% ipython --no-banner

In [1]: import numpy as np

In [2]: np.set_printoptions(suppress=True, linewidth=200)

In [3]: def rnd(a):
   ...:     return np.round(a, 2) + 0
   ...: 

In [4]: K = np.loadtxt("w.csv", delimiter=",")

In [5]: K
Out[5]: 
array([[ 0., -2., -2., -2., -2.,  1.],
       [ 2., -1.,  1.,  2., -1.,  0.],
       [ 0.,  0., -2.,  0.,  0., -1.],
       [ 1.,  1.,  2., -2.,  0., -2.],
       [ 1.,  1.,  0., -2.,  0., -3.],
       [ 0.,  2.,  2.,  2.,  0., -2.],
       [ 0., -2., -2., -2., -2.,  1.],
       [-1.,  1.,  2.,  2.,  0.,  2.],
       [ 0.,  0., -2.,  0.,  0., -1.],
       [ 1.,  1.,  0., -2.,  0., -3.],
       [ 3.,  2.,  5.,  2.,  1., -3.],
       [-1., -1., -2.,  0., -2.,  2.],
       [ 0.,  0.,  0.,  0.,  0.,  0.],
       [-1.,  1.,  0.,  2.,  0.,  1.],
       [-1., -1.,  0.,  0., -2.,  3.],
       [ 0.,  0.,  0.,  0.,  0.,  0.],
       [ 0.,  0.,  0.,  0.,  0.,  0.],
       [ 0.,  0.,  0.,  0.,  0.,  0.],
       [ 3.,  0.,  3.,  0.,  1., -1.],
       [-1.,  3.,  2.,  4.,  0., -1.],
       [ 0.,  4.,  6.,  2.,  0., -2.],
       [ 0., -2., -2., -2., -2.,  1.],
       [ 0.,  0.,  0.,  0.,  0.,  0.],
       [ 0.,  0., -2.,  0., -2., -2.],
       [-1.,  1.,  2.,  2.,  0.,  2.],
       [ 0.,  0.,  0.,  0.,  0.,  0.],
       [-1.,  3.,  2.,  4.,  0., -1.],
       [ 0., -2., -2., -2., -2.,  1.],
       [ 0.,  2.,  2.,  0.,  0., -1.],
       [ 0.,  0.,  0.,  0.,  0.,  0.],
       [ 1., -1.,  0., -4., -2., -1.],
       [ 0.,  2.,  4.,  0.,  0.,  0.],
       [ 0.,  0.,  0.,  0.,  0.,  0.]])

In [6]: # rows 0 and 6 are equal

In [7]: proj = K @ np.linalg.solve(K.T @ K, K.T)

In [8]: rnd(np.trace(proj))
Out[8]: np.float64(6.0)

In [9]: rnd(proj @ K[:, 5])
Out[9]: array([ 1.,  0., -1., -2., -3., -2.,  1.,  2., -1., -3., -3.,  2.,  0.,  1.,  3.,  0.,  0.,  0., -1., -1., -2.,  1.,  0., -2.,  2.,  0., -1.,  1., -1.,  0., -1.,  0.,  0.])

In [10]: print(np.allclose(proj @ proj, proj))
True
